>>> import numpy as np
>>> np.set_printoptions(precision=2, suppress=True, linewidth=140)
>>> m1 = np.loadtxt("w.csv", delimiter=",")
>>> m1
array([[ 2., -2.,  0.,  0.,  0.],
       [-2.,  1., -2.,  0.,  0.],
       [ 0., -2.,  2., -2.,  0.],
       [ 0.,  0., -2., -2., -2.],
       [ 0.,  0.,  0., -2.,  0.]])
>>> theta = np.radians(30)
>>> r_ = np.eye(5)
>>> r_[4, 4] = r_[0, 0] = np.cos(theta)
>>> r_[4, 0], r_[0, 4] = -np.sin(theta), np.sin(theta)
>>> print(r_)
[[ 0.87  0.    0.    0.    0.5 ]
 [ 0.    1.    0.    0.    0.  ]
 [ 0.    0.    1.    0.    0.  ]
 [ 0.    0.    0.    1.    0.  ]
 [-0.5   0.    0.    0.    0.87]]
>>> A2 = m1 @ r_.T
>>> print(np.linalg.svd(m1, compute_uv=False), np.linalg.svd(A2, compute_uv=False))
[4.61 3.85 2.58 1.21 0.87] [4.61 3.85 2.58 1.21 0.87]
>>> np.allclose(np.linalg.norm(m1, axis=1), np.linalg.norm(A2, axis=1))
True
>>> print(A2)
[[ 1.73 -2.    0.    0.   -1.  ]
 [-1.73  1.   -2.    0.    1.  ]
 [ 0.   -2.    2.   -2.    0.  ]
 [-1.    0.   -2.   -2.   -1.73]
 [ 0.    0.    0.   -2.    0.  ]]
>>> A2 = np.linalg.inv(m1)
>>> np.allclose(A2, m1.T)
False
>>> A2
array([[ 0.17, -0.33, -0.33,  0.  ,  0.33],
       [-0.33, -0.33, -0.33, -0.  ,  0.33],
       [-0.33, -0.33,  0.17, -0.  , -0.17],
       [-0.  , -0.  , -0.  , -0.  , -0.5 ],
       [ 0.33,  0.33, -0.17, -0.5 ,  0.67]])
>>> np.round(m1 @ A2, 2) + 0
array([[1., 0., 0., 0., 0.],
       [0., 1., 0., 0., 0.],
       [0., 0., 1., 0., 0.],
       [0., 0., 0., 1., 0.],
       [0., 0., 0., 0., 1.]])
>>> round(float(np.linalg.cond(m1)), 2)
5.31
>>> np.round(np.linalg.inv(A2), 2) + 0
array([[ 2., -2.,  0.,  0.,  0.],
       [-2.,  1., -2.,  0.,  0.],
       [ 0., -2.,  2., -2.,  0.],
       [ 0.,  0., -2., -2., -2.],
       [ 0.,  0.,  0., -2.,  0.]])
>>> vals, V = np.linalg.eigh(A2)
>>> print(np.abs(V[:, -1]))
[0.32 0.18 0.3  0.35 0.81]
>>> np.round(V.T @ V, 2) + 0
array([[1., 0., 0., 0., 0.],
       [0., 1., 0., 0., 0.],
       [0., 0., 1., 0., 0.],
       [0., 0., 0., 1., 0.],
       [0., 0., 0., 0., 1.]])
>>> print(vals)
[-0.83 -0.26  0.22  0.39  1.15]
>>> print(np.linalg.svd(A2, compute_uv=False))
[1.15 0.83 0.39 0.26 0.22]
>>> J = np.array([[10.47, 1.69, -1.0],
...     [-3.93, 5.94, 0.05],
...     [3.2, 0.86, -0.16],
...     [4.17, 2.57, -1.7],
...     [-1.21, 3.84, 1.79],
...     [2.02, -0.91, -0.44],
...     [1.31, -0.04, 0.54],
...     [3.74, 3.05, -2.5],
...     [-0.53, 1.61, -1.28],
...     [-1.26, -1.51, 0.97],
...     [-6.71, -0.7, 0.63]])
>>> P = J @ np.linalg.solve(J.T @ J, J.T)
>>> np.allclose(P @ P, P)
True
>>> np.round(np.linalg.eigvalsh(P), 2) + 0
array([0., 0., 0., 0., 0., 0., 0., 0., 1., 1., 1.])
>>> idx = J[:, 0] > np.median(J[:, 0])
>>> r0 = J[idx].mean(axis=0) - J[~idx].mean(axis=0)
>>> ((J - J.mean(axis=0)) @ r0 > 0).astype(int)
array([1, 0, 1, 1, 0, 1, 1, 1, 0, 0, 0])
>>> idx.astype(int)
array([1, 0, 1, 1, 0, 1, 0, 1, 0, 0, 0])
>>> r0
array([ 6.78, -0.07, -1.61])
>>> print(np.round((((J - J.mean(axis=0)) @ r0 > 0) == idx).mean(), 2))
0.91
>>> d = np.linalg.norm(J[:, None] - J[None], axis=-1)
>>> np.linalg.norm(J, axis=1)
array([10.65,  7.12,  3.32,  5.18,  4.41,  2.26,  1.42,  5.44,  2.12,  2.19,  6.78])
>>> np.linalg.norm(J - J.mean(axis=0), axis=1)
array([9.47, 6.67, 2.27, 3.62, 3.85, 2.6 , 1.76, 3.84, 1.85, 3.97, 8.09])
>>> d[:5, :5]
array([[ 0.  , 15.05,  7.37,  6.4 , 12.2 ],
       [15.05,  0.  ,  8.76,  8.95,  3.85],
       [ 7.37,  8.76,  0.  ,  2.5 ,  5.67],
       [ 6.4 ,  8.95,  2.5 ,  0.  ,  6.54],
       [12.2 ,  3.85,  5.67,  6.54,  0.  ]])
>>> d.shape
(11, 11)
>>> np.linalg.matrix_rank(d ** 2)
np.int64(5)
>>> np.unravel_index(d.round(6).argmax(), d.shape)
(np.int64(0), np.int64(10))
>>> arr = np.load("case3.npy")
>>> print(arr)
[[1.   0.2  0.04]
 [0.2  1.   0.2 ]
 [0.04 0.2  1.  ]]
>>> # equal to its transpose
>>> Q, r_ = np.linalg.qr(arr)
>>> print(Q @ r_)
[[1.   0.2  0.04]
 [0.2  1.   0.2 ]
 [0.04 0.2  1.  ]]
>>> Q.shape, r_.shape
((3, 3), (3, 3))
>>> Q.round(2) + 0
array([[-0.98,  0.2 ,  0.  ],
       [-0.2 , -0.96, -0.2 ],
       [-0.04, -0.19,  0.98]])
>>> np.abs(np.diag(r_))
array([1.02, 0.96, 0.94])
>>> round(abs(r_[0, 0]), 2), round(np.linalg.norm(arr[:, 0]), 2)
(np.float64(1.02), np.float64(1.02))
>>> np.allclose(r_.T @ r_, arr.T @ arr)
True
>>> P = np.triu(np.array([[-1, -1, 1], [2, 0, 2], [-2, 2, 0]]), 1) + np.eye(3)
>>> A2 = P @ arr @ np.linalg.inv(P)
>>> np.linalg.matrix_rank(A2)
np.int64(3)
>>> A2
array([[ 0.84,  0.24, -0.48],
       [ 0.28,  1.68, -1.44],
       [ 0.04,  0.24,  0.48]])
>>> print(np.trace(A2), np.trace(arr))
3.0 3.0
>>> print(P @ arr - arr @ P)
[[-0.16  0.2  -0.6 ]
 [ 0.08  0.6  -0.2 ]
 [ 0.    0.04 -0.44]]
>>> round(float(np.linalg.det(A2)), 2)
0.92
>>> print(np.poly(A2))
[ 1.   -3.    2.92 -0.92]
>>> rng = np.random.default_rng(2401)
>>> idx = rng.permutation(3)
>>> idx
array([1, 2, 0])
>>> A2 = arr[idx][:, idx]
>>> np.diag(A2)
array([1., 1., 1.])
>>> np.round(np.linalg.det(A2), 2), round(np.linalg.det(arr[idx]), 2)
(np.float64(0.92), np.float64(0.92))
>>> np.allclose(A2, arr)
False
>>> np.sort(np.abs(np.linalg.eigvals(A2)))
array([0.74, 0.96, 1.3 ])
>>> def softmax(z):
...     e = np.exp(z - z.max(axis=-1, keepdims=True))
...     return e / e.sum(axis=-1, keepdims=True)
... 
>>> print(softmax(arr[1] + -1))
[0.24 0.53 0.24]
>>> scores = arr @ arr.T / np.sqrt(3)
>>> softmax(scores)[1] @ arr
array([0.38, 0.54, 0.38])
>>> theta = np.radians(120)
>>> r_ = np.eye(3)
>>> r_[0, 0] = r_[2, 2] = np.cos(theta)
>>> r_[0, 2], r_[2, 0] = -np.sin(theta), np.sin(theta)
>>> r_
array([[-0.5 ,  0.  , -0.87],
       [ 0.  ,  1.  ,  0.  ],
       [ 0.87,  0.  , -0.5 ]])
>>> A2 = arr @ r_.T
>>> np.allclose(np.linalg.norm(arr, axis=1), np.linalg.norm(A2, axis=1))
True
>>> np.allclose(arr @ arr.T, A2 @ A2.T)
True
>>> np.abs(A2 - arr).max(axis=0)
array([1.53, 0.  , 1.47])
